In [1]: import numpy as np

In [2]: np.set_printoptions(precision=2, suppress=True, linewidth=160)

In [3]: rnd = lambda a: np.round(a, 2) + 0

In [4]: feats = np.loadtxt("out9.csv", delimiter=",")

In [5]: feats
Out[5]: 
array([[-0.27,  1.62,  0.27,  0.99],
       [-0.18,  1.08,  0.18,  0.66],
       [ 0.63, -3.78, -0.63, -2.31],
       [ 0.12, -0.72, -0.12, -0.44],
       [ 0.33, -1.98, -0.33, -1.21],
       [ 0.  ,  0.  ,  0.  ,  0.  ],
       [ 0.54, -3.24, -0.54, -1.98]])

In [6]: feats.ravel(order="F")
Out[6]: 
array([-0.27, -0.18,  0.63,  0.12,  0.33,  0.  ,  0.54,  1.62,  1.08, -3.78, -0.72, -1.98,  0.  , -3.24,  0.27,  0.18, -0.63, -0.12, -0.33,  0.  , -0.54,
        0.99,  0.66, -2.31, -0.44, -1.21,  0.  , -1.98])

In [7]: feats.reshape(7, 5)
Traceback (most recent call last):
  Cell In[7], line 1
    feats.reshape(7, 5)
ValueError: cannot reshape array of size 28 into shape (7,5)


In [8]: blk = feats.reshape(7, 2, -1)

In [9]: blk.shape
Out[9]: (7, 2, 2)

In [10]: vec = np.array([3, 0, 5, 4])

In [11]: h1 = np.maximum(feats @ vec, 0)

In [12]: h1
Out[12]: array([4.5, 3. , 0. , 0. , 0. , 0. , 0. ])

In [13]: np.maximum(feats @ vec, 0) - np.maximum(-feats @ vec, 0)
Out[13]: array([  4.5,   3. , -10.5,  -2. ,  -5.5,   0. ,  -9. ])

In [14]: rnd(np.trace(np.linalg.pinv(feats) @ feats))
Out[14]: np.float64(1.0)

In [15]: np.allclose(feats[:-1].T @ np.linalg.lstsq(feats[:-1].T, feats[-1])[0], feats[-1])
Out[15]: True

In [16]: np.linalg.lstsq(feats[:-1].T, feats[-1])[2]
Out[16]: np.int32(1)

In [17]: rnd(feats @ np.linalg.pinv(feats) @ feats)
Out[17]: 
array([[-0.27,  1.62,  0.27,  0.99],
       [-0.18,  1.08,  0.18,  0.66],
       [ 0.63, -3.78, -0.63, -2.31],
       [ 0.12, -0.72, -0.12, -0.44],
       [ 0.33, -1.98, -0.33, -1.21],
       [ 0.  ,  0.  ,  0.  ,  0.  ],
       [ 0.54, -3.24, -0.54, -1.98]])

In [18]: np.argsort(-np.linalg.norm(feats, axis=0).round(6), kind="stable")[:3]
Out[18]: array([1, 3, 0])

In [19]: rnd(np.linalg.norm(feats, 2) / np.linalg.norm(feats))
Out[19]: np.float64(1.0)

In [20]: np.linalg.cond(feats) > 100
Out[20]: np.True_

In [21]: r = np.linalg.matrix_rank(feats)

In [22]: r
Out[22]: np.int64(1)

In [23]: null = np.linalg.svd(feats)[2][r:].T

In [24]: np.linalg.matrix_rank(feats.T @ feats), np.linalg.matrix_rank(feats @ feats.T)
Out[24]: (np.int64(1), np.int64(1))

In [25]: rnd(null @ null.T)
Out[25]: 
array([[ 0.98,  0.12,  0.02,  0.07],
       [ 0.12,  0.3 , -0.12, -0.43],
       [ 0.02, -0.12,  0.98, -0.07],
       [ 0.07, -0.43, -0.07,  0.74]])

In [26]: null.shape
Out[26]: (4, 3)

In [27]: rnd(feats @ null)
Out[27]: 
array([[0., 0., 0.],
       [0., 0., 0.],
       [0., 0., 0.],
       [0., 0., 0.],
       [0., 0., 0.],
       [0., 0., 0.],
       [0., 0., 0.]])
